>>> import numpy as np
>>> from numpy import linalg as LA
>>> np.set_printoptions(precision=3, suppress=True, linewidth=200, floatmode="fixed")
>>> tidy = lambda a: np.round(a, 3) + 0
>>> K = np.array([[-3, -2, -1, 0, 1], [2, 3, 4, 5, 6], [7, 8, 9, 10, 11]])
>>> K
array([[-3, -2, -1,  0,  1],
       [ 2,  3,  4,  5,  6],
       [ 7,  8,  9, 10, 11]])
>>> # rows and columns are dependent
>>> np.abs(np.diag(LA.qr(K)[1])) > 1e-9
array([ True,  True, False])
>>> tidy(np.trace(LA.pinv(K) @ K))
np.float64(2.0)
>>> U, sig, Vh = LA.svd(K)
>>> V = Vh[:(sig > 1e-8).sum()]
>>> rng = np.random.default_rng(44773)
>>> vec = K[2] + -1 * K[0] + rng.integers(2) * np.eye(5)[4]
>>> vec
array([10.000, 10.000, 10.000, 10.000, 11.000])
>>> np.allclose(V.T @ V @ vec, vec)
False
>>> feats = np.loadtxt("test11.csv", delimiter=",")
>>> feats
array([[1.000, 0.000, 0.000],
       [3.000, 1.000, 0.000],
       [3.000, 2.000, 1.000]])
>>> # triangular: eigenvalues sit on the diagonal
>>> (feats + feats.T) / 2
array([[1.000, 1.500, 1.500],
       [1.500, 1.000, 1.000],
       [1.500, 1.000, 1.000]])
>>> tidy(LA.det(feats))
np.float64(1.0)
>>> np.allclose(feats @ feats.T, feats.T @ feats)
False
>>> np.trace(feats)
np.float64(3.0)
>>> tidy(np.abs(LA.eigvals(feats)).max())
np.float64(1.0)
>>> B = K / LA.norm(K, axis=1, keepdims=True)
>>> cov = B @ B.T
>>> tidy(cov)
array([[ 1.000, -0.272, -0.444],
       [-0.272,  1.000,  0.983],
       [-0.444,  0.983,  1.000]])
>>> (cov - 2 * np.eye(3)).round(6).argmax(axis=1)
array([1, 2, 1])
>>> (np.abs(cov) > 0.9).astype(int)
array([[1, 0, 0],
       [0, 1, 1],
       [0, 1, 1]])
>>> np.argwhere(np.triu(np.abs(cov) > 0.95, 1))
array([[1, 2]])
>>> rank = LA.matrix_rank(cov)
>>> rank
np.int64(2)
>>> null = LA.svd(cov)[2][rank:].T
>>> [int(LA.matrix_rank(cov[:, :j + 1])) for j in range(3)]
[1, 2, 2]
>>> [int(LA.matrix_rank(np.delete(cov, i, axis=0))) for i in range(3)]
[2, 2, 2]
>>> tidy(null @ null.T)
array([[ 0.019, -0.093,  0.100],
       [-0.093,  0.456, -0.489],
       [ 0.100, -0.489,  0.525]])
>>> tidy(null[:, 0] / null[np.abs(null[:, 0]).round(6).argmax(), 0])
array([ 0.190, -0.931,  1.000])
>>> B = LA.inv(feats)
>>> feats @ B
array([[1.000, 0.000, 0.000],
       [0.000, 1.000, 0.000],
       [0.000, 0.000, 1.000]])
>>> (np.abs(B) > 1e-9).astype(int)
array([[1, 0, 0],
       [1, 1, 0],
       [1, 1, 1]])
>>> tidy(LA.inv(B))
array([[1.000, 0.000, 0.000],
       [3.000, 1.000, 0.000],
       [3.000, 2.000, 1.000]])
>>> data = np.array([[2, 2, 0, 0, 0, 0],
...     [-2, -2, 0, 0, 0, 0],
...     [0, -2, 0, 0, 0, 0],
...     [0, 0, 2, 2, 0, 0],
...     [0, 0, -2, -2, 0, 0],
...     [0, 0, 0, -2, 0, 0],
...     [0, 0, 0, 0, 2, 2],
...     [0, 0, 0, 0, -2, -2],
...     [0, 0, 0, 0, 0, -2]])
>>> data.sum(axis=0)
array([ 0, -2,  0, -2,  0, -2])
>>> tidy(LA.norm(data))
np.float64(7.746)
>>> LA.matrix_rank(data)
np.int64(6)
>>> blk = np.stack([data, 2 * data, data[::-1]])
>>> tidy(LA.norm(blk, axis=(1, 2)))
array([ 7.746, 15.492,  7.746])
>>> (blk @ data.T).shape
(3, 9, 9)
>>> LA.matrix_rank(blk.reshape(3, -1))
np.int64(2)
>>> w1 = np.array([[-2, 2, -1],
...     [9, -2, -2],
...     [-5, -3, 7],
...     [0, -2, 3],
...     [-3, -4, 7],
...     [-9, 4, -8]])
>>> beta = np.array([-1, 2, 2])
>>> hid = np.maximum(data @ w1 + beta, 0)
>>> LA.matrix_rank(hid)
np.int64(3)
>>> (hid > 0).astype(int)
array([[1, 1, 0],
       [0, 1, 1],
       [0, 1, 1],
       [0, 0, 1],
       [1, 1, 0],
       [0, 1, 0],
       [0, 1, 0],
       [1, 1, 1],
       [1, 0, 1]])
>>> Z = np.array([[-4, 5], [1, 0], [2, -1]])
>>> w1 @ Z
array([[  8,  -9],
       [-42,  47],
       [ 31, -32],
       [  4,  -3],
       [ 22, -22],
       [ 24, -37]])
>>> B = np.c_[data[:, :2] @ np.array([[-3, 0], [-3, -3]]), np.array([0, 0, 0, 1, 1, 1, 1, 0, 0])]
>>> B
array([[-12,  -6,   0],
       [ 12,   6,   0],
       [  6,   6,   0],
       [  0,   0,   1],
       [  0,   0,   1],
       [  0,   0,   1],
       [  0,   0,   1],
       [  0,   0,   0],
       [  0,   0,   0]])
>>> LA.matrix_rank(B)
np.int64(3)
>>> tidy(LA.lstsq(data, B[:, 0])[0])
array([-3.000, -3.000,  0.000,  0.000,  0.000,  0.000])
>>> lab = rng.permutation(3)
>>> lab
array([1, 0, 2])
>>> B = feats[lab][:, lab]
>>> np.diag(B)
array([1.000, 1.000, 1.000])
>>> tidy(np.sort(np.abs(LA.eigvals(B))))
array([1.000, 1.000, 1.000])
>>> arr = np.array([[2, 0, 2, 2], [2, 2, 0, 0], [2, 2, 1, 1], [0, 2, 2, 1]])
>>> arr[-1] = arr[0] + 3 * arr[1]
>>> arr
array([[2, 0, 2, 2],
       [2, 2, 0, 0],
       [2, 2, 1, 1],
       [8, 6, 2, 2]])
>>> # column 3 repeats column 2
>>> P = np.triu(np.array([[-2, -1, 1, 0], [0, 1, 3, 1], [-2, -1, 2, -1], [0, -3, -1, -2]]), 1) + np.eye(4)
>>> B = P @ arr @ LA.inv(P)
>>> np.trace(B), np.trace(arr)
(np.float64(7.0), np.int64(7))
>>> tidy(LA.det(B))
np.float64(0.0)
>>> W0 = np.load("w.npy")
>>> W0
array([[ 7,  0, 26],
       [ 1,  3,  8],
       [ 0,  0, 23],
       [ 0,  0,  0],
       [ 0,  0,  0],
       [ 0,  0,  5],
       [ 0,  8,  0],
       [ 0,  4,  5],
       [25, 29, 20],
       [11,  8, 20],
       [26, 28, 23],
       [ 0,  0,  0],
       [ 0,  0,  0],
       [ 0,  0,  0],
       [ 0,  0, 11],
       [ 2,  0, 29],
       [ 0,  0,  0],
       [24, 30, 17],
       [26, 28, 23],
       [ 0,  0,  0],
       [ 0,  0,  0],
       [ 0,  2,  0],
       [ 0,  0,  0],
       [ 0,  0,  0],
       [ 0,  2,  0],
       [ 0,  0,  0],
       [ 0,  0,  0],
       [12, 12, 17]])
>>> # rows 3 and 4 are equal
>>> cov = feats.T @ feats
>>> np.allclose(cov, cov.T)
True
>>> np.diag(cov)
array([19.000,  5.000,  1.000])
>>> np.trace(cov), (feats ** 2).sum()
(np.float64(25.0), np.float64(25.0))
>>> tidy(LA.svd(feats, compute_uv=False) ** 2)
array([23.958,  1.000,  0.042])
>>> cov
array([[19.000,  9.000,  3.000],
       [ 9.000,  5.000,  2.000],
       [ 3.000,  2.000,  1.000]])
>>> LA.matrix_rank(cov)
np.int64(3)
>>> A = np.loadtxt("out1.csv", delimiter=",")
>>> A
array([[ 5.000,  1.000,  0.000,  0.000,  2.000],
       [ 0.000, -4.000, -5.000, -5.000, -3.000],
       [-1.000, -5.000, -6.000, -6.000, -4.000]])
>>> # column 3 repeats column 2
>>> np.allclose(A[:-1].T @ LA.lstsq(A[:-1].T, A[-1])[0], A[-1])
True
>>> LA.lstsq(A[:-1].T, A[-1])[2]
np.int32(2)
>>> U, sig, Vh = LA.svd(A)
>>> V = Vh[:(sig > 1e-8).sum()]
>>> vec = A[0] + 5 * A[1] + rng.integers(2) * np.eye(5)[0]
>>> vec
array([  6.000, -19.000, -25.000, -25.000, -13.000])
>>> tidy(LA.norm(vec - V.T @ V @ vec))
np.float64(0.358)
>>> np.allclose(V.T @ V @ vec, vec)
False
>>> E = np.array([[0, 0, 0, 0], [0, 0, 0, 0], [0, 0, 0, 0], [0, 0, 1, 0]])
>>> np.abs(np.diag(LA.qr(E)[1])) > 1e-9
array([False, False,  True, False])
>>> tidy(np.trace(LA.pinv(E) @ E))
np.float64(1.0)
>>> LA.lstsq(E[:-1].T, E[-1])[2]
np.int32(0)
>>> U, sig, Vh = LA.svd(E)
>>> sig
array([1.000, 0.000, 0.000, 0.000])
>>> np.argmax(sig[:-1] / (sig[1:] + 1e-6)) + 1
np.int64(1)
>>> B = U[:, :1] @ np.diag(sig[:1]) @ Vh[:1]
>>> LA.matrix_rank(B)
np.int64(1)
>>> LA.matrix_rank(E, rtol=0.05)
np.int64(1)
>>> J = np.array([[-1, 2, -3, 2], [2, -1, 2, -3], [-3, 2, -1, 2], [2, -3, 2, -1]])
>>> # rank 3
>>> rank = LA.matrix_rank(J)
>>> rank
np.int64(3)
>>> null = LA.svd(J)[2][rank:].T
>>> [int(LA.matrix_rank(np.delete(J, i, axis=0))) for i in range(4)]
[3, 3, 3, 3]
>>> np.allclose(J @ null, 0)
True
>>> ev, V = LA.eigh(J)
>>> tidy(V.T @ J @ V)
array([[-8.000,  0.000,  0.000,  0.000],
       [ 0.000,  0.000,  0.000,  0.000],
       [ 0.000,  0.000,  2.000,  0.000],
       [ 0.000,  0.000,  0.000,  2.000]])
>>> (ev > 1e-8).sum(), (ev < -1e-8).sum()
(np.int64(2), np.int64(1))
>>> tidy(LA.svd(J, compute_uv=False))
array([8.000, 2.000, 2.000, 0.000])
>>> ev.sum(), np.trace(J)
(np.float64(-4.0), np.int64(-4))
>>> tidy(V @ np.diag(ev) @ V.T)
array([[-1.000,  2.000, -3.000,  2.000],
       [ 2.000, -1.000,  2.000, -3.000],
       [-3.000,  2.000, -1.000,  2.000],
       [ 2.000, -3.000,  2.000, -1.000]])
>>> tidy(LA.eigvalsh(J + 5 * np.eye(4)))
array([-3.000,  5.000,  7.000,  7.000])
>>> tidy(V.T @ V)
array([[1.000, 0.000, 0.000, 0.000],
       [0.000, 1.000, 0.000, 0.000],
       [0.000, 0.000, 1.000, 0.000],
       [0.000, 0.000, 0.000, 1.000]])
